>>> import numpy as np
>>> np.set_printoptions(precision=2, suppress=True, linewidth=160)
>>> rd = lambda a: np.round(a, 2) + 0
>>> rng = np.random.default_rng(51764)
>>> idx = rng.integers(0, 2, 14)
>>> X = (idx[:, None] == idx) * -3 + np.eye(14)
>>> X
array([[-2.,  0.,  0., -3., -3., -3.,  0., -3., -3., -3., -3., -3.,  0.,  0.],
       [ 0., -2., -3.,  0.,  0.,  0., -3.,  0.,  0.,  0.,  0.,  0., -3., -3.],
       [ 0., -3., -2.,  0.,  0.,  0., -3.,  0.,  0.,  0.,  0.,  0., -3., -3.],
       [-3.,  0.,  0., -2., -3., -3.,  0., -3., -3., -3., -3., -3.,  0.,  0.],
       [-3.,  0.,  0., -3., -2., -3.,  0., -3., -3., -3., -3., -3.,  0.,  0.],
       [-3.,  0.,  0., -3., -3., -2.,  0., -3., -3., -3., -3., -3.,  0.,  0.],
       [ 0., -3., -3.,  0.,  0.,  0., -2.,  0.,  0.,  0.,  0.,  0., -3., -3.],
       [-3.,  0.,  0., -3., -3., -3.,  0., -2., -3., -3., -3., -3.,  0.,  0.],
       [-3.,  0.,  0., -3., -3., -3.,  0., -3., -2., -3., -3., -3.,  0.,  0.],
       [-3.,  0.,  0., -3., -3., -3.,  0., -3., -3., -2., -3., -3.,  0.,  0.],
       [-3.,  0.,  0., -3., -3., -3.,  0., -3., -3., -3., -2., -3.,  0.,  0.],
       [-3.,  0.,  0., -3., -3., -3.,  0., -3., -3., -3., -3., -2.,  0.,  0.],
       [ 0., -3., -3.,  0.,  0.,  0., -3.,  0.,  0.,  0.,  0.,  0., -2., -3.],
       [ 0., -3., -3.,  0.,  0.,  0., -3.,  0.,  0.,  0.,  0.,  0., -3., -2.]])
>>> # 2 blocks once reordered
>>> M2 = X / np.sqrt((X ** 2).mean(axis=1, keepdims=True))
>>> rd(np.linalg.norm(M2, axis=1))
array([3.74, 3.74, 3.74, 3.74, 3.74, 3.74, 3.74, 3.74, 3.74, 3.74, 3.74, 3.74, 3.74, 3.74])
>>> [round(float(np.linalg.det(X[:i, :i])), 2) + 0 for i in range(1, 15)]
[-2.0, 4.0, 10.0, 25.0, 40.0, 55.0, 88.0, 112.0, 136.0, 160.0, 184.0, 208.0, 286.0, 364.0]
>>> rd(np.linalg.eigvalsh(X).min())
np.float64(-26.0)
>>> W0 = np.loadtxt("data.csv", delimiter=",")
>>> W0
array([[-1.,  0.,  0.,  0.,  0.,  0.,  0.,  0.,  0.,  0.,  0.,  0.,  0.,  0.,  0.,  0.],
       [ 0.,  1.,  4.,  0.,  3.,  3.,  1.,  0.,  3.,  2.,  3.,  5.,  2.,  1.,  2.,  2.],
       [ 0.,  5.,  5.,  1.,  3.,  1.,  0.,  0.,  2.,  3.,  1.,  4.,  2.,  3.,  0.,  3.],
       [ 0.,  0.,  1.,  2.,  0.,  5.,  2.,  0.,  4.,  1.,  4.,  2.,  5.,  3.,  2.,  5.],
       [ 0.,  2.,  5.,  1.,  1.,  0.,  2.,  4.,  3.,  5.,  1.,  3.,  1.,  5.,  4.,  1.],
       [ 0.,  3.,  0.,  0.,  2.,  3.,  4.,  4.,  1.,  4.,  5.,  1.,  2.,  5.,  1.,  3.],
       [ 0.,  0.,  0.,  3.,  5.,  1.,  0.,  1.,  4.,  2.,  4.,  5.,  4.,  0.,  5.,  2.],
       [ 0.,  1.,  5.,  1.,  4.,  3.,  0.,  5.,  3.,  5.,  3.,  2.,  4.,  0.,  4.,  0.],
       [ 0.,  1.,  2.,  0.,  3.,  3.,  2.,  2.,  1.,  0.,  5.,  5.,  3.,  0.,  4.,  3.],
       [ 0.,  0.,  0.,  2.,  2.,  1.,  2.,  4.,  4.,  3.,  3.,  4.,  1.,  2.,  3.,  5.],
       [ 0.,  1.,  1.,  4.,  2.,  0.,  5.,  5.,  0.,  5.,  1.,  5.,  1.,  3.,  1.,  1.],
       [ 0.,  2.,  0.,  5.,  3.,  4.,  4.,  5.,  5.,  5.,  5.,  2.,  4.,  1.,  2.,  2.],
       [ 0.,  3.,  5.,  3.,  5.,  1.,  5.,  0.,  2.,  5.,  0.,  3.,  5.,  5.,  2.,  4.],
       [ 0.,  3.,  2.,  1.,  5.,  3.,  4.,  0.,  5.,  2.,  2.,  4.,  2.,  0.,  1.,  4.],
       [ 0.,  0.,  0.,  5.,  3.,  3.,  5.,  2.,  5.,  5.,  1.,  3.,  5.,  0.,  2.,  1.],
       [ 0.,  4.,  5.,  1.,  5.,  1.,  0.,  0.,  3.,  2.,  1.,  3.,  1.,  0.,  0.,  4.]])
>>> q, vecs = np.linalg.qr(W0[:, :6])[0], np.linalg.qr(W0[:, 6:])[0]
>>> sv = np.linalg.svd(q.T @ vecs, compute_uv=False)
>>> rd(np.linalg.norm(q @ q.T - vecs @ vecs.T, 2))
np.float64(1.0)
>>> rd(sv)
array([1.  , 0.99, 0.94, 0.85, 0.55, 0.  ])
>>> (sv > 0.9).sum()
np.int64(3)
>>> vec = np.array([-3, 3, 2, 1, 0, 0, 2, -1, 3, 3, -1, 3, -2, 1, 1, -3])
>>> (W0 @ vec).argmax()
np.int64(4)
>>> W0 @ np.eye(16)[15]
array([0., 2., 3., 5., 1., 3., 2., 0., 3., 5., 1., 2., 4., 4., 1., 4.])
>>> W0 @ np.ones(16)
array([-1., 32., 33., 36., 38., 38., 36., 40., 34., 36., 35., 49., 48., 38., 40., 30.])
>>> (W0 * vec).sum(axis=1)
array([ 3., 33., 42.,  5., 53., 19., 22., 32., 11., 20., 42., 34., 47., 38., 40., 32.])
>>> np.sign((W0 @ vec).round(6))
array([1., 1., 1., 1., 1., 1., 1., 1., 1., 1., 1., 1., 1., 1., 1., 1.])
>>> np.linalg.norm(W0 @ vec) <= np.linalg.norm(W0, 2) * np.linalg.norm(vec) + 1e-9
np.True_
>>> m1 = np.load("m.npy")
>>> m1
array([[ 4,  2, -2, -1],
       [ 4, -4, -2,  2],
       [ 4,  2,  4,  2],
       [ 4, -4,  4, -4]])
>>> r0 = np.array([2, -1, 0, -1])
>>> M2 = m1 + np.outer(r0, np.eye(4)[3])
>>> M2
array([[ 4.,  2., -2.,  1.],
       [ 4., -4., -2.,  1.],
       [ 4.,  2.,  4.,  2.],
       [ 4., -4.,  4., -5.]])
>>> rd(np.linalg.det(M2) / np.linalg.det(m1)), rd(1 + np.linalg.solve(m1, r0)[3])
(np.float64(0.78), np.float64(0.78))
>>> np.linalg.matrix_rank(np.linalg.inv(M2) - np.linalg.inv(m1), tol=1e-8)
np.int64(1)
>>> J = np.loadtxt("test4.csv", delimiter=",")
>>> J
array([[ 0.,  0.,  0.,  0.,  0.,  0.,  0.,  0., -2.,  0.,  0.],
       [ 0.,  0.,  0.,  0.,  0.,  0.,  0.,  0., -2.,  0.,  1.],
       [ 0.,  0.,  0.,  0.,  0.,  0.,  0.,  0.,  2.,  2.,  1.],
       [ 0.,  0.,  0.,  0.,  0.,  0.,  0.,  0., -1.,  1.,  0.],
       [ 0.,  0.,  0.,  0.,  0.,  0.,  0.,  0.,  0., -2.,  0.],
       [ 0.,  0.,  0.,  0.,  0.,  0.,  0.,  0., -1.,  0., -1.],
       [ 0.,  0.,  0.,  0.,  0.,  0.,  0.,  0., -1.,  0., -2.],
       [ 0.,  0.,  0.,  0.,  0.,  0.,  0.,  0., -2., -2., -2.],
       [-2., -2.,  2., -1.,  0., -1., -1., -2.,  0.,  0.,  0.],
       [ 0.,  0.,  2.,  1., -2.,  0.,  0., -2.,  0.,  0.,  0.],
       [ 0.,  1.,  1.,  0.,  0., -1., -2., -2.,  0.,  0.,  0.]])
>>> ev, vecs = np.linalg.eigh(J)
>>> vec = np.array([1, 5, -3, -4, 0, 5, 4, 1, -2, -2, 3])
>>> np.abs(J).sum(axis=1).max(), rd(np.abs(ev).max())
(np.float64(11.0), np.float64(5.33))
>>> [round(float(x), 2) for x in np.linalg.svd(J, compute_uv=False)[:3]]
[5.33, 5.33, 2.96]
>>> rd(np.linalg.norm(J, 2) / np.linalg.norm(J))
np.float64(0.57)
>>> np.argsort(-np.linalg.norm(J, axis=0).round(6), kind="stable")[:3]
array([8, 9, 7])
>>> np.linalg.cond(J) > 100
np.True_
>>> mat = np.load("w.npy")
>>> mat
array([[-0.8 , -1.3 ,  0.7 , -0.8 , -0.4 , -1.7 ,  0.7 ,  1.4 ,  1.6 , -1.  , -0.4 , -0.2 , -1.1 , -1.1 , -1.79],
       [ 0.1 ,  0.3 , -1.2 ,  2.1 , -0.8 ,  0.1 ,  0.3 ,  2.8 ,  0.  , -1.4 ,  1.  , -2.2 , -1.9 ,  0.  ,  0.1 ],
       [-0.5 , -1.3 , -0.2 ,  1.  , -0.2 , -0.1 ,  0.2 , -1.2 ,  2.2 ,  0.9 , -0.4 ,  0.1 , -1.4 , -1.1 , -2.26],
       [ 0.4 , -0.7 , -1.4 ,  0.5 ,  0.2 , -1.  , -0.5 ,  0.9 ,  0.5 , -0.1 , -1.2 ,  1.1 , -0.3 ,  1.1 , -0.53],
       [-1.  , -2.3 , -0.4 , -2.1 , -0.5 ,  0.9 ,  0.2 , -0.8 ,  0.  ,  2.3 , -1.8 , -2.3 , -0.6 , -0.8 ,  0.08],
       [-0.3 ,  1.6 , -2.1 ,  1.6 ,  1.5 , -0.9 , -0.4 ,  0.3 , -0.3 , -2.  ,  0.4 ,  1.7 , -0.8 , -1.5 ,  0.25],
       [-0.7 , -0.4 ,  0.4 ,  0.7 ,  1.  , -0.2 , -1.  , -0.4 ,  0.7 ,  0.  , -0.6 ,  0.4 ,  1.3 ,  0.5 , -0.55],
       [ 0.8 , -0.2 ,  1.5 , -0.4 , -0.3 , -1.1 , -0.4 ,  1.3 ,  1.5 ,  2.2 ,  0.  ,  0.4 ,  0.2 , -0.6 , -1.48],
       [ 1.1 ,  0.9 ,  1.  ,  1.4 , -0.7 ,  0.9 ,  1.  , -1.1 ,  0.6 ,  0.8 , -1.3 , -0.5 ,  0.2 ,  1.7 , -0.42],
       [-0.1 ,  1.4 ,  1.6 , -0.3 ,  2.6 ,  1.  , -2.4 ,  0.9 , -0.2 , -0.3 ,  0.6 ,  1.2 ,  0.2 ,  0.7 ,  0.19],
       [ 0.4 ,  1.7 ,  0.  , -0.5 ,  0.3 , -0.5 , -0.5 , -1.3 , -0.9 ,  1.7 , -1.  , -1.  ,  1.1 , -0.8 ,  0.86],
       [ 0.1 ,  0.4 ,  0.3 ,  0.6 , -0.2 , -0.1 , -1.4 ,  0.7 ,  1.7 , -0.5 ,  0.  , -1.2 , -0.6 ,  1.4 , -1.74],
       [-1.  , -0.5 ,  0.2 ,  1.4 ,  1.  ,  0.2 , -0.3 , -0.2 ,  1.8 ,  1.2 , -0.1 , -1.  , -0.4 , -0.7 , -1.74],
       [ 1.4 ,  0.  , -1.7 ,  0.9 , -1.6 , -0.8 , -1.6 ,  0.2 ,  0.1 ,  1.  , -0.2 ,  0.  , -1.  ,  0.8 ,  0.  ],
       [-0.9 ,  0.7 ,  0.  ,  0.8 , -0.7 ,  1.  , -1.  ,  0.6 ,  1.2 , -0.8 ,  0.3 ,  1.6 ,  0.  ,  0.5 , -1.34],
       [-2.7 , -0.2 ,  1.  , -0.2 ,  0.4 , -1.3 ,  1.9 , -0.6 , -2.2 ,  0.7 , -0.1 ,  0.8 , -0.5 , -2.2 ,  2.3 ],
       [ 0.7 ,  0.6 ,  0.6 ,  0.7 ,  0.6 ,  0.1 ,  0.7 , -0.2 ,  0.4 , -0.2 ,  0.4 , -0.3 , -0.4 , -2.8 , -0.5 ],
       [ 0.8 ,  1.5 , -1.2 , -0.3 ,  0.9 ,  0.  , -0.1 , -0.5 , -1.4 ,  1.8 ,  2.6 ,  0.  ,  0.5 ,  0.4 ,  1.25],
       [-0.6 ,  0.4 ,  0.4 ,  0.4 ,  0.2 , -1.  ,  1.3 ,  0.1 , -1.1 , -0.1 , -0.5 ,  0.5 , -0.2 , -0.2 ,  1.06],
       [-0.7 ,  2.5 ,  0.8 ,  1.9 ,  1.  , -1.  ,  0.2 ,  0.1 , -1.1 , -0.4 ,  1.  ,  0.9 ,  0.  , -1.4 ,  1.05],
       [ 0.8 , -1.2 , -2.  ,  1.9 , -1.  ,  0.1 ,  0.  , -1.1 , -0.8 ,  1.6 ,  0.6 , -1.7 ,  1.4 ,  1.1 ,  0.63]])
>>> vec = np.array([-3, -1, 3, 1, 3, 0, 2, 2, 0, -2, -1, 0, -2, -3, 0])
>>> target = mat @ vec
>>> rd(np.linalg.solve(mat.T @ mat, mat.T @ target))
array([-3., -1.,  3.,  1.,  3.,  0.,  2.,  2.,  0., -2., -1.,  0., -2., -3.,  0.])
>>> rd(np.linalg.lstsq(mat, target)[0])
array([-3., -1.,  3.,  1.,  3.,  0.,  2.,  2.,  0., -2., -1.,  0., -2., -3.,  0.])
>>> target = target + 0.1 * rng.normal(size=21)
>>> rd(target)
array([ 15.86,   7.23,   5.1 ,  -4.32,   0.05,   8.59,   1.18,  -0.18,  -7.89,   5.76,  -8.29,  -3.05,   8.13, -17.96,  -0.04,  21.23,  11.88, -14.58,   8.01,
        11.36, -20.42])
>>> beta, *_ = np.linalg.lstsq(mat, target)
>>> beta.round()
array([-3., -1.,  3.,  1.,  3.,  0.,  2.,  2.,  0., -2., -1.,  0., -2., -3.,  0.])
>>> rd(beta)
array([-3.04, -0.95,  3.  ,  0.98,  2.91,  0.01,  1.92,  1.98,  0.29, -2.  , -0.94,  0.  , -1.97, -3.02,  0.27])
>>> rd(mat.T @ (target - mat @ beta))
array([0., 0., 0., 0., 0., 0., 0., 0., 0., 0., 0., 0., 0., 0., 0.])
>>> [round(float(np.linalg.norm(np.linalg.solve(mat.T @ mat + lam * np.eye(15), mat.T @ target))), 2) for lam in (0, 1, 10, 100)]
[7.37, 7.09, 5.73, 2.3]
